% python3 -q
>>> import numpy as np
>>> np.set_printoptions(precision=2, suppress=True, linewidth=160)
>>> rd = lambda a: np.round(a, 2) + 0
>>> W0 = np.loadtxt("test9.csv", delimiter=",")
>>> print(W0)
[[-2.7  -0.2  -0.6   0.8   1.23]
 [-2.   -0.1   0.1  -0.1  -0.21]
 [ 1.3  -0.1  -0.4  -0.2   0.8 ]
 [-1.1   0.4   1.6   1.5  -3.2 ]
 [ 0.4  -1.9  -0.4  -0.1   0.78]
 [-1.4   1.   -0.4   0.    0.79]
 [ 2.   -0.7   0.3  -0.6  -0.58]
 [ 0.    0.4   2.2  -2.1  -4.4 ]
 [ 1.3  -0.1   0.5   0.5  -0.98]
 [-0.6   0.6  -1.8   0.3   3.57]
 [-1.8  -1.    1.5  -0.4  -2.96]
 [ 0.8  -0.4  -1.    1.4   1.98]
 [-0.6  -0.1  -1.8   0.1   3.55]
 [ 1.4  -0.9  -0.6  -0.7   1.2 ]
 [ 1.5  -0.8  -2.    0.3   4.01]
 [ 0.6  -0.2   0.8  -0.4  -1.61]
 [-1.   -0.8  -0.4   1.3   0.81]
 [-0.2   0.4   0.4  -0.4  -0.79]
 [-1.8  -1.    0.   -0.7   0.05]
 [-0.9  -0.6   1.9   0.5  -3.8 ]
 [ 0.    0.2   1.    0.   -2.03]
 [-1.    0.2   0.9  -0.8  -1.78]
 [ 0.6   0.    0.1   0.2  -0.19]
 [-1.8   1.2   0.7  -1.1  -1.43]
 [ 0.2  -0.2  -0.3   1.4   0.61]
 [-0.1  -1.2  -1.6  -0.6   3.18]
 [ 1.   -1.7   0.9   0.2  -1.79]
 [-0.1  -0.1  -0.3   1.7   0.63]
 [-1.5  -1.8  -0.4  -0.3   0.79]
 [-0.6  -0.8   0.5  -0.3  -0.99]
 [ 1.1   0.3   0.7  -1.6  -1.38]
 [-0.7  -0.4  -0.6   0.2   1.22]
 [ 2.7   1.1   0.6  -1.4  -1.2 ]
 [ 0.2  -0.3  -1.5   0.6   3.02]
 [ 1.5   0.5  -0.1   0.2   0.19]]
>>> u = np.array([1, 1])
>>> print(rd(np.cross(W0[24, :3], W0[27, :3])))
[ 0.03  0.09 -0.04]
>>> print(rd(np.polyval(u, W0[24])))
[1.2  0.8  0.7  2.4  1.61]
>>> print(rd(np.convolve(W0[24], u)))
[ 0.2   0.   -0.5   1.1   2.01  0.61]
